$ python -q
>>> import numpy as np
>>> import numpy.linalg as la
>>> np.set_printoptions(suppress=True, linewidth=160)
>>> def rnd(a):
...     return np.round(a, 2) + 0
... 
>>> data = np.load("a.npy")
>>> data
array([[ 8, -4, -2,  2,  6, -6, -6,  8,  2,  8,  2, -2],
       [-4,  4, -2,  0, -4,  4,  2, -4, -2, -4,  0,  2],
       [-2, -2,  6, -1,  1, -2,  3, -2,  0, -3, -1, -2],
       [ 2,  0, -1,  2,  2, -3, -2,  2, -1,  1,  2, -1],
       [ 6, -4,  1,  2,  6, -7, -4,  6,  1,  5,  2, -3],
       [-6,  4, -2, -3, -7,  9,  4, -6,  0, -4, -3,  4],
       [-6,  2,  3, -2, -4,  4,  5, -6, -1, -6, -2,  1],
       [ 8, -4, -2,  2,  6, -6, -6,  8,  2,  8,  2, -2],
       [ 2, -2,  0, -1,  1,  0, -1,  2,  2,  3, -1,  0],
       [ 8, -4, -3,  1,  5, -4, -6,  8,  3,  9,  1, -1],
       [ 2,  0, -1,  2,  2, -3, -2,  2, -1,  1,  2, -1],
       [-2,  2, -2, -1, -3,  4,  1, -2,  0, -1, -1,  2]])
>>> vals, vecs = la.eigh(data)
>>> x = np.array([0, -4, 2, 1, -1, -2, -1, 5, -1, 5, -5, -3])
>>> x @ data @ x
np.int64(1450)
>>> rnd(la.eigvalsh(data[1:, 1:]))
array([ 0.  ,  0.  ,  0.  ,  0.  ,  0.  ,  0.  ,  0.  ,  0.  ,  7.57, 12.43, 35.  ])
>>> rnd(x @ data @ x / (x @ x)), rnd(vals[0]), rnd(vals[-1])
(np.float64(12.95), np.float64(0.0), np.float64(42.74))
>>> rnd(vecs * np.maximum(vals, 0) @ vecs.T)
array([[ 8., -4., -2.,  2.,  6., -6., -6.,  8.,  2.,  8.,  2., -2.],
       [-4.,  4., -2.,  0., -4.,  4.,  2., -4., -2., -4.,  0.,  2.],
       [-2., -2.,  6., -1.,  1., -2.,  3., -2.,  0., -3., -1., -2.],
       [ 2.,  0., -1.,  2.,  2., -3., -2.,  2., -1.,  1.,  2., -1.],
       [ 6., -4.,  1.,  2.,  6., -7., -4.,  6.,  1.,  5.,  2., -3.],
       [-6.,  4., -2., -3., -7.,  9.,  4., -6.,  0., -4., -3.,  4.],
       [-6.,  2.,  3., -2., -4.,  4.,  5., -6., -1., -6., -2.,  1.],
       [ 8., -4., -2.,  2.,  6., -6., -6.,  8.,  2.,  8.,  2., -2.],
       [ 2., -2.,  0., -1.,  1.,  0., -1.,  2.,  2.,  3., -1.,  0.],
       [ 8., -4., -3.,  1.,  5., -4., -6.,  8.,  3.,  9.,  1., -1.],
       [ 2.,  0., -1.,  2.,  2., -3., -2.,  2., -1.,  1.,  2., -1.],
       [-2.,  2., -2., -1., -3.,  4.,  1., -2.,  0., -1., -1.,  2.]])
